% python3 -q
>>> import numpy as np
>>> import numpy.linalg as la
>>> np.set_printoptions(suppress=True, linewidth=200)
>>> def tidy(a):
...     return np.round(a, 3) + 0
... 
>>> mat = np.loadtxt("w.csv", delimiter=",")
>>> mat
array([[  0.79 , -10.521,   5.722],
       [  0.125,  -8.694,   5.565],
       [ -0.68 , -11.108,   4.587],
       [ -0.884,  -7.882,   5.79 ],
       [ -0.059,  -8.712,   7.046],
       [ -0.057, -10.304,   4.175],
       [ -1.008,  -9.269,   6.013],
       [ -0.472,  -7.395,   5.959],
       [  1.335,  -7.653,   6.593],
       [ -0.913,  -8.445,   6.746],
       [  0.333,  -9.097,   5.296],
       [  1.603, -10.767,   8.229],
       [  0.305,  -9.506,   7.544],
       [  0.524,  -8.537,   5.808],
       [ -0.678,  -8.882,   6.054],
       [ -1.312,  -8.459,   6.434],
       [  0.081,  -9.208,   6.476],
       [ -0.134,  -7.104,   6.856],
       [  0.857,  -9.604,   5.221],
       [ -0.946,  -9.407,   6.409],
       [ -0.347,  -9.282,   5.41 ]])
>>> B = np.c_[mat[:, :2] @ np.array([[3, 3], [3, 2]]), np.array([5, -2, 2, 1, -5, -3, 2, 5, 4, -5, 1, -1, -5, -5, -3, 2, -2, 0, 0, -3, -1])]
>>> tidy(B)
array([[-29.193, -18.672,   5.   ],
       [-25.707, -17.013,  -2.   ],
       [-35.364, -24.256,   2.   ],
       [-26.298, -18.416,   1.   ],
       [-26.313, -17.601,  -5.   ],
       [-31.083, -20.779,  -3.   ],
       [-30.831, -21.562,   2.   ],
       [-23.601, -16.206,   5.   ],
       [-18.954, -11.301,   4.   ],
       [-28.074, -19.629,  -5.   ],
       [-26.292, -17.195,   1.   ],
       [-27.492, -16.725,  -1.   ],
       [-27.603, -18.097,  -5.   ],
       [-24.039, -15.502,  -5.   ],
       [-28.68 , -19.798,  -3.   ],
       [-29.313, -20.854,   2.   ],
       [-27.381, -18.173,  -2.   ],
       [-21.714, -14.61 ,   0.   ],
       [-26.241, -16.637,   0.   ],
       [-31.059, -21.652,  -3.   ],
       [-28.887, -19.605,  -1.   ]])
>>> tidy(la.norm(la.qr(mat)[0].T @ B, axis=0) ** 2 / ((B ** 2).sum(axis=0) + 1e-12))
array([1.   , 1.   , 0.066])
>>> x0 = np.array([-1, 3, 1])
>>> y = B @ x0
>>> tidy(la.lstsq(B, y)[0])
array([-1.,  3.,  1.])
>>> tidy(la.solve(B.T @ B, B.T @ y))
array([-1.,  3.,  1.])
>>> rng = np.random.default_rng(91)
>>> y = y + 0.05 * rng.normal(size=21)
>>> tidy(y)
array([-21.817, -27.296, -35.47 , -27.975, -31.46 , -34.265, -31.87 , -20.029, -10.98 , -35.843, -24.26 , -23.646, -31.684, -27.397, -33.756, -31.219, -29.094, -22.024, -23.644, -36.904, -30.894])
>>> b, *_ = la.lstsq(B, y)
>>> print([round(float(la.norm(la.solve(B.T @ B + lam * np.eye(3), B.T @ y))), 2) for lam in (0, 1, 10, 100)])
[3.33, 3.04, 1.92, 1.12]
>>> b.round()
array([-1.,  3.,  1.])
>>> tidy(B.T @ (y - B @ b))
array([0., 0., 0.])
>>> hat = mat @ la.solve(mat.T @ mat, mat.T)
>>> np.allclose(hat @ hat, hat)
True
>>> la.matrix_rank(np.eye(21) - hat)
np.int64(18)
>>> tidy(np.trace(hat))
np.float64(3.0)
>>> data = np.triu(rng.random((5, 5)) < 0.5, 1).astype(int)
>>> data = data + data.T
>>> data
array([[0, 0, 0, 1, 1],
       [0, 0, 0, 1, 1],
       [0, 0, 0, 1, 0],
       [1, 1, 1, 0, 1],
       [1, 1, 0, 1, 0]])
>>> left, sv, VT = la.svd(data)
>>> tidy(sv)
array([2.686, 1.749, 1.271, 0.335, 0.   ])
>>> B = left[:, :4] @ np.diag(sv[:4]) @ VT[:4]
>>> la.matrix_rank(data, rtol=0.05)
np.int64(4)
>>> la.matrix_rank(B)
np.int64(4)
>>> tidy(la.norm(data - B, 2)), tidy(sv[4])
(np.float64(0.0), np.float64(0.0))
